In [1]: import numpy as np

In [2]: from numpy import linalg as LA

In [3]: np.set_printoptions(suppress=True, linewidth=100)

In [4]: tidy = lambda a: np.round(a, 2) + 0

In [5]: m1 = np.loadtxt("data.csv", delimiter=",")

In [6]: m1
Out[6]: 
array([[  1.09,  -0.48,   5.7 ],
       [  4.37, -10.3 ,  -5.74],
       [ -0.72,   0.79,   6.39],
       [ -0.07,  -2.08, -12.26],
       [  2.48,   6.94,   3.56],
       [  0.14,   3.52,   0.12],
       [  5.28,   2.41,   1.62],
       [ -2.41,   5.1 ,   6.7 ],
       [  5.65,   9.41,  -2.74],
       [  0.99,  -7.45,   0.2 ],
       [  0.  ,   4.44,   5.25],
       [ -5.87,  13.8 ,  -3.31],
       [ -1.97,   7.09,  -1.84],
       [ -3.8 ,  -0.55,   2.95],
       [  2.32,  -5.44,   0.64],
       [  1.42,  -5.34,  -2.85],
       [  2.6 ,  -7.58,  -1.32],
       [  4.38,  -3.21,   4.65],
       [ -7.22,   0.23,   3.81],
       [ -1.45,   0.66,  -0.32],
       [  3.03,   0.74,  -6.09],
       [  3.9 ,   4.58,  -6.79],
       [ -9.22,  -1.35,   4.17],
       [ -3.22,   2.83,  -5.94]])

In [7]: lab = m1[:, 2] > np.median(m1[:, 2])

In [8]: f = m1[lab].mean(axis=0) - m1[~lab].mean(axis=0)

In [9]: print(np.argsort(-np.abs(f).round(6), kind="stable"))
[2 1 0]

In [10]: tidy((((m1 - m1.mean(axis=0)) @ f > 0) == lab).mean())
Out[10]: np.float64(0.96)

In [11]: print(((m1 - m1.mean(axis=0)) @ f > 0).astype(int))
[1 0 1 0 1 0 1 1 0 1 1 0 0 1 1 0 0 1 1 1 0 0 1 0]

In [12]: tidy(f)
Out[12]: array([-1.28, -1.32,  7.89])

In [13]: vec = np.array([2, 2, 0])

In [14]: h1 = np.maximum(m1 @ vec, 0)

In [15]: print(m1 * (h1 > 1e-9)[:, None])
[[ 1.09 -0.48  5.7 ]
 [ 0.   -0.   -0.  ]
 [-0.72  0.79  6.39]
 [-0.   -0.   -0.  ]
 [ 2.48  6.94  3.56]
 [ 0.14  3.52  0.12]
 [ 5.28  2.41  1.62]
 [-2.41  5.1   6.7 ]
 [ 5.65  9.41 -2.74]
 [ 0.   -0.    0.  ]
 [ 0.    4.44  5.25]
 [-5.87 13.8  -3.31]
 [-1.97  7.09 -1.84]
 [-0.   -0.    0.  ]
 [ 0.   -0.    0.  ]
 [ 0.   -0.   -0.  ]
 [ 0.   -0.   -0.  ]
 [ 4.38 -3.21  4.65]
 [-0.    0.    0.  ]
 [-0.    0.   -0.  ]
 [ 3.03  0.74 -6.09]
 [ 3.9   4.58 -6.79]
 [-0.   -0.    0.  ]
 [-0.    0.   -0.  ]]

In [16]: np.flatnonzero(h1 > 1e-9)
Out[16]: array([ 0,  2,  4,  5,  6,  7,  8, 10, 11, 12, 17, 20, 21])

In [17]: P = m1 @ LA.solve(m1.T @ m1, m1.T)

In [18]: tidy(P @ m1[:, 2])
Out[18]: 
array([  5.7 ,  -5.74,   6.39, -12.26,   3.56,   0.12,   1.62,   6.7 ,  -2.74,   0.2 ,   5.25,
        -3.31,  -1.84,   2.95,   0.64,  -2.85,  -1.32,   4.65,   3.81,  -0.32,  -6.09,  -6.79,
         4.17,  -5.94])

In [19]: print(np.trace(P))
3.0

In [20]: np.allclose(P @ P, P)
Out[20]: True

In [21]: Xs = m1 - m1.mean(axis=0)

In [22]: left, sv, VT = LA.svd(Xs, full_matrices=False)

In [23]: np.searchsorted(np.cumsum(sv ** 2) / (sv ** 2).sum(), 0.9) + 1
Out[23]: np.int64(3)

In [24]: np.abs(VT[0]).argmax()
Out[24]: np.int64(1)

In [25]: np.abs(left[:, 0]).argmax()
Out[25]: np.int64(1)

In [26]: tidy(Xs.mean(axis=0))
Out[26]: array([0., 0., 0.])

In [27]: LA.matrix_rank(Xs)
Out[27]: np.int64(3)

In [28]: tidy(VT[0] * np.sign(VT[0, np.abs(VT[0]).argmax()]))
Out[28]: array([-0.29,  0.92,  0.27])

In [29]: print(tidy((sv ** 2).sum() ** 2 / (sv ** 4).sum()))
2.64
